% python3 -q
>>> import numpy as np
>>> np.set_printoptions(precision=3, suppress=True, linewidth=160)
>>> E = np.loadtxt("mat.csv", delimiter=",")
>>> E
array([[-0.266, -0.079,  0.142,  0.174,  0.09 ,  0.324, -0.032, -0.275, -0.302, -0.068],
       [-0.08 , -0.189,  0.247, -0.456, -0.149,  0.127,  0.26 ,  0.375, -0.003,  0.505],
       [ 0.319,  0.04 , -0.22 , -0.091, -0.328,  0.126,  0.207,  0.353, -0.082, -0.271],
       [-0.346, -0.49 ,  0.069, -0.141,  0.109,  0.009,  0.275,  0.007,  0.06 , -0.178],
       [ 0.133, -0.022,  0.137,  0.479, -0.095, -0.132,  0.341, -0.023, -0.198, -0.007],
       [ 0.532, -0.238, -0.247, -0.283,  0.329, -0.285, -0.074, -0.27 , -0.235,  0.136],
       [ 0.106, -0.053,  0.373, -0.035, -0.313, -0.24 , -0.594,  0.055, -0.191,  0.211],
       [-0.106,  0.028, -0.307, -0.299, -0.186,  0.175,  0.181, -0.272, -0.446,  0.203],
       [ 0.053, -0.236,  0.089, -0.034, -0.395, -0.318,  0.124,  0.068, -0.35 , -0.46 ],
       [ 0.24 ,  0.098,  0.111, -0.233,  0.335, -0.093,  0.127,  0.219,  0.257, -0.264],
       [ 0.452,  0.24 ,  0.429,  0.059, -0.026,  0.479,  0.174, -0.047, -0.113,  0.047],
       [ 0.08 , -0.132, -0.069, -0.237, -0.456,  0.284, -0.234, -0.321,  0.452, -0.241],
       [-0.133, -0.002,  0.206, -0.255,  0.325,  0.232, -0.338,  0.253, -0.361, -0.392],
       [ 0.   ,  0.321,  0.077, -0.295,  0.039,  0.027,  0.133, -0.388, -0.073, -0.187],
       [ 0.293, -0.607, -0.098,  0.239,  0.122,  0.391, -0.118,  0.009,  0.021,  0.034],
       [ 0.053, -0.211,  0.534, -0.095,  0.035, -0.221,  0.207, -0.369,  0.167, -0.025]])
>>> # columns are unit length and at right angles
>>> x0 = np.array([2, 0, 0, -1, 2, 2, -2, 0, -1, -3])
>>> target = E @ x0
>>> np.round(np.linalg.solve(E.T @ E, E.T @ target), 3) + 0
array([ 2.,  0.,  0., -1.,  2.,  2., -2.,  0., -1., -3.])
>>> rng = np.random.default_rng(74)
>>> target = target + 0.05 * rng.normal(size=16)
>>> target
array([ 0.701, -1.772,  0.843, -0.403, -1.173,  1.398, -0.112, -0.451,  0.185,  1.517,  1.455,  0.842,  3.3  ,  0.798,  1.506, -0.666])
>>> coef, *_ = np.linalg.lstsq(E, target)
>>> coef
array([ 2.053,  0.015,  0.027, -1.034,  1.973,  2.072, -1.995, -0.005, -0.964, -3.012])
>>> coef.round()
array([ 2.,  0.,  0., -1.,  2.,  2., -2., -0., -1., -3.])
>>> [round(float(np.linalg.norm(np.linalg.solve(E.T @ E + lam * np.eye(10), E.T @ target))), 2) for lam in (0, 1, 10, 100)]
[5.24, 2.62, 0.48, 0.05]
>>> np.round(E.T @ E, 3) + 0
array([[1., 0., 0., 0., 0., 0., 0., 0., 0., 0.],
       [0., 1., 0., 0., 0., 0., 0., 0., 0., 0.],
       [0., 0., 1., 0., 0., 0., 0., 0., 0., 0.],
       [0., 0., 0., 1., 0., 0., 0., 0., 0., 0.],
       [0., 0., 0., 0., 1., 0., 0., 0., 0., 0.],
       [0., 0., 0., 0., 0., 1., 0., 0., 0., 0.],
       [0., 0., 0., 0., 0., 0., 1., 0., 0., 0.],
       [0., 0., 0., 0., 0., 0., 0., 1., 0., 0.],
       [0., 0., 0., 0., 0., 0., 0., 0., 1., 0.],
       [0., 0., 0., 0., 0., 0., 0., 0., 0., 1.]])
>>> np.linalg.svd(E, compute_uv=False)
array([1., 1., 1., 1., 1., 1., 1., 1., 1., 1.])
>>> Q, Rm = np.linalg.qr(E)
>>> np.trace(Q @ Q.T)
np.float64(10.0)
>>> np.abs(np.diag(Rm))
array([1., 1., 1., 1., 1., 1., 1., 1., 1., 1.])
>>> Rm.round(3) + 0
array([[1., 0., 0., 0., 0., 0., 0., 0., 0., 0.],
       [0., 1., 0., 0., 0., 0., 0., 0., 0., 0.],
       [0., 0., 1., 0., 0., 0., 0., 0., 0., 0.],
       [0., 0., 0., 1., 0., 0., 0., 0., 0., 0.],
       [0., 0., 0., 0., 1., 0., 0., 0., 0., 0.],
       [0., 0., 0., 0., 0., 1., 0., 0., 0., 0.],
       [0., 0., 0., 0., 0., 0., 1., 0., 0., 0.],
       [0., 0., 0., 0., 0., 0., 0., 1., 0., 0.],
       [0., 0., 0., 0., 0., 0., 0., 0., 1., 0.],
       [0., 0., 0., 0., 0., 0., 0., 0., 0., 1.]])
>>> F = np.load("out2.npy")
>>> F
array([[ 0,  0,  1,  2,  0,  2, -2,  2,  2,  2,  2,  0,  2, -2,  2],
       [-1, -1,  2, -2, -1,  2, -2,  1, -1, -1,  2,  2,  0,  2,  1],
       [-2, -1,  0,  2, -2,  1,  2, -2, -2,  1, -2,  2,  0, -2,  1],
       [-2, -1,  1,  0,  2,  2,  1, -1,  1, -1, -2, -1,  1,  1,  1],
       [ 0,  1,  2, -2,  2,  0, -1,  1, -2, -2, -2, -1,  2,  2,  0],
       [ 2,  2, -1,  2,  2,  0,  1, -1,  0,  1, -2, -2,  2, -2,  1],
       [ 0,  1,  1, -2,  2, -2,  2,  1,  1, -1, -1,  0,  1,  1, -1],
       [ 1,  0,  2, -1,  1, -2,  0, -2, -1,  1, -1, -1, -2,  0,  2],
       [-1,  1,  1,  1, -2,  0,  1, -2,  2,  1,  2,  0, -2,  2,  0],
       [-1, -1,  0,  1,  0, -2, -2,  1,  1, -2,  2, -2, -1,  2, -1]])
>>> x0 = np.array([-1, 3, -2, 3, 1, 0, 3, 1, -2, -1, 1, 2, -3, 2, 2])
>>> np.einsum("ij,j->i", F, x0)
array([-10,  -3,  10,  -3,  -7,   1,  -1,  -1,  11,  -1])
>>> np.sign((F @ x0).round(6))
array([-1, -1,  1, -1, -1,  1, -1, -1,  1, -1])
>>> np.linalg.norm(F @ x0) <= np.linalg.norm(F, 2) * np.linalg.norm(x0) + 1e-9
np.True_
>>> F * x0
array([[ 0,  0, -2,  6,  0,  0, -6,  2, -4, -2,  2,  0, -6, -4,  4],
       [ 1, -3, -4, -6, -1,  0, -6,  1,  2,  1,  2,  4,  0,  4,  2],
       [ 2, -3,  0,  6, -2,  0,  6, -2,  4, -1, -2,  4,  0, -4,  2],
       [ 2, -3, -2,  0,  2,  0,  3, -1, -2,  1, -2, -2, -3,  2,  2],
       [ 0,  3, -4, -6,  2,  0, -3,  1,  4,  2, -2, -2, -6,  4,  0],
       [-2,  6,  2,  6,  2,  0,  3, -1,  0, -1, -2, -4, -6, -4,  2],
       [ 0,  3, -2, -6,  2,  0,  6,  1, -2,  1, -1,  0, -3,  2, -2],
       [-1,  0, -4, -3,  1,  0,  0, -2,  2, -1, -1, -2,  6,  0,  4],
       [ 1,  3, -2,  3, -2,  0,  3, -2, -4, -1,  2,  0,  6,  4,  0],
       [ 1, -3,  0,  3,  0,  0, -6,  1, -2,  2,  2, -4,  3,  4, -2]])
>>> F @ np.eye(15)[6]
array([-2., -2.,  2.,  1., -1.,  1.,  2.,  0.,  1., -2.])
>>> F @ (2 * x0)
array([-20,  -6,  20,  -6, -14,   2,  -2,  -2,  22,  -2])
>>> F @ np.ones(15)
array([13.,  3., -4.,  2.,  0.,  5.,  3., -3.,  4., -5.])
